$ python -q
>>> import numpy as np
>>> import numpy.linalg as la
>>> np.set_printoptions(precision=3, suppress=True, linewidth=100, floatmode="fixed")
>>> rnd = lambda a: np.round(a, 3) + 0
>>> F = np.loadtxt("out8.csv", delimiter=",")
>>> print(rnd(F))
[[ 0.030  0.012  0.101  0.006 -0.119  0.065]
 [ 0.012  0.005  0.040  0.002 -0.048  0.026]
 [ 0.101  0.040  0.344  0.020 -0.405  0.223]
 [ 0.006  0.002  0.020  0.001 -0.024  0.013]
 [-0.119 -0.048 -0.405 -0.024  0.476 -0.262]
 [ 0.065  0.026  0.223  0.013 -0.262  0.144]]
>>> T = np.stack([F, 3 * F, F[::-1]])
>>> print(la.matrix_rank(T))
[1 1 1]
>>> print(la.matrix_rank(T.reshape(3, -1)))
2
>>> print(np.unique(F.round(6), axis=0).shape)
(6, 6)
>>> print(np.abs(np.diag(la.qr(F)[1])) > 1e-9)
[ True False False False False False]
>>> print(rnd(np.trace(la.pinv(F) @ F)))
1.0
>>> print(np.allclose(F[:-1].T @ la.lstsq(F[:-1].T, F[-1])[0], F[-1]))
True
>>> m1 = np.load("mat.npy")
>>> print(m1)
[[ 8 -7  6 -8 -1 -1]
 [-7 -8 -9  0  8 -1]
 [ 9  5  5  7  1  5]
 [-5  2 -8  6 -7  1]
 [-5 -3  4  1 -7  4]
 [ 4  7 -4  1  8 -3]
 [ 1  4 -8 -9  3  8]]
>>> vec = np.array([2, 5, -1, 2, 3, 5])
>>> print(la.norm(m1 @ vec) <= la.norm(m1, 2) * la.norm(vec) + 1e-9)
True
>>> print((m1 @ vec).argmax())
2
>>> print(np.sign((m1 @ vec).round(6)))
[-1 -1  1  1 -1  1  1]
>>> print((m1 * vec).sum(axis=1))
[-49 -26  80   4 -28  58  61]
>>> W2 = np.array([[0, 3, 3, -3], [-2, -2, 3, 3]])
>>> J = np.repeat(W2, 12 // 2, axis=0)
>>> rng = np.random.default_rng(67262)
>>> J = J + 0.1 * rng.normal(size=J.shape)
>>> print(rnd(J))
[[ 0.214  3.166  2.857 -3.073]
 [ 0.075  2.917  2.929 -3.154]
 [-0.054  2.912  3.149 -2.778]
 [-0.025  3.069  2.858 -3.064]
 [ 0.092  3.081  2.987 -2.918]
 [ 0.145  2.872  2.912 -3.100]
 [-1.959 -1.936  3.069  2.966]
 [-1.992 -2.115  2.970  3.092]
 [-2.064 -1.925  3.060  2.787]
 [-2.096 -1.722  2.911  3.017]
 [-2.003 -1.959  3.037  2.998]
 [-1.994 -2.105  2.857  2.933]]
>>> A2 = J / la.norm(J, axis=1, keepdims=True)
>>> G = A2 @ A2.T
>>> print(np.argwhere(np.triu(np.abs(G) > 0.95, 1)))
[[ 0  1]
 [ 0  2]
 [ 0  3]
 [ 0  4]
 [ 0  5]
 [ 1  2]
 [ 1  3]
 [ 1  4]
 [ 1  5]
 [ 2  3]
 [ 2  4]
 [ 2  5]
 [ 3  4]
 [ 3  5]
 [ 4  5]
 [ 6  7]
 [ 6  8]
 [ 6  9]
 [ 6 10]
 [ 6 11]
 [ 7  8]
 [ 7  9]
 [ 7 10]
 [ 7 11]
 [ 8  9]
 [ 8 10]
 [ 8 11]
 [ 9 10]
 [ 9 11]
 [10 11]]
>>> print(rnd(la.norm(A2, axis=1)))
[1.000 1.000 1.000 1.000 1.000 1.000 1.000 1.000 1.000 1.000 1.000 1.000]
>>> print((np.abs(G) > 0.9).astype(int))
[[1 1 1 1 1 1 0 0 0 0 0 0]
 [1 1 1 1 1 1 0 0 0 0 0 0]
 [1 1 1 1 1 1 0 0 0 0 0 0]
 [1 1 1 1 1 1 0 0 0 0 0 0]
 [1 1 1 1 1 1 0 0 0 0 0 0]
 [1 1 1 1 1 1 0 0 0 0 0 0]
 [0 0 0 0 0 0 1 1 1 1 1 1]
 [0 0 0 0 0 0 1 1 1 1 1 1]
 [0 0 0 0 0 0 1 1 1 1 1 1]
 [0 0 0 0 0 0 1 1 1 1 1 1]
 [0 0 0 0 0 0 1 1 1 1 1 1]
 [0 0 0 0 0 0 1 1 1 1 1 1]]
>>> W2 = J[[0, 11]].astype(float)
>>> for _ in range(5):
...     z = la.norm(J[:, None] - W2, axis=-1).argmin(axis=1)
...     W2 = np.array([J[z == j].mean(axis=0) for j in range(2)])
... 
>>> print(z)
[0 0 0 0 0 0 1 1 1 1 1 1]
>>> print(rnd(W2))
[[ 0.074  3.003  2.949 -3.014]
 [-2.018 -1.960  2.984  2.965]]
>>> print(np.bincount(z))
[6 6]
>>> print(np.abs(W2[1] - W2[0]).argmax())
3
>>> f, g = W2[0], W2[1]
>>> print(rnd(f @ g))
-6.176
>>> print(rnd(f @ f))
26.805
>>> p = (f @ g) / (f @ f) * f
>>> print(la.matrix_rank(np.outer(f, g)))
1
>>> print(rnd(p))
[-0.017 -0.692 -0.679  0.695]
>>> Ac = J - J.mean(axis=1)
Traceback (most recent call last):
  File "<python-input-42>", line 1, in <module>
    Ac = J - J.mean(axis=1)
         ~~^~~~~~~~~~~~~~~~
ValueError: operands could not be broadcast together with shapes (12,4) (12,) 
>>> Ac = J - J.mean(axis=0)
>>> Uu, sig, Vt = la.svd(Ac, full_matrices=False)
>>> print(np.abs(Uu[:, 0]).argmax())
7
>>> print(np.abs(Vt[0]).argmax())
3
>>> print(rnd(Ac.mean(axis=0)))
[0.000 0.000 0.000 0.000]
>>> print(rnd(np.abs(Vt[-1])))
[0.926 0.022 0.162 0.341]
>>> print(rnd(sig))
[13.946  0.407  0.303  0.230]
>>> M = np.loadtxt("w.csv", delimiter=",")
>>> print(rnd(M))
[[-0.449  0.348  1.552 -1.422 -1.406]
 [ 0.144 -1.786  0.999 -0.470  1.259]
 [-2.467 -0.861  0.081  0.914  0.116]
 [ 0.856  0.764  1.195  1.933 -0.261]]
>>> A2 = M / np.sqrt((M ** 2).mean(axis=1, keepdims=True))
>>> print(rnd(la.norm(A2, axis=1)))
[2.236 2.236 2.236 2.236]
>>> print(la.matrix_rank(M - M.mean(axis=1, keepdims=True)))
4
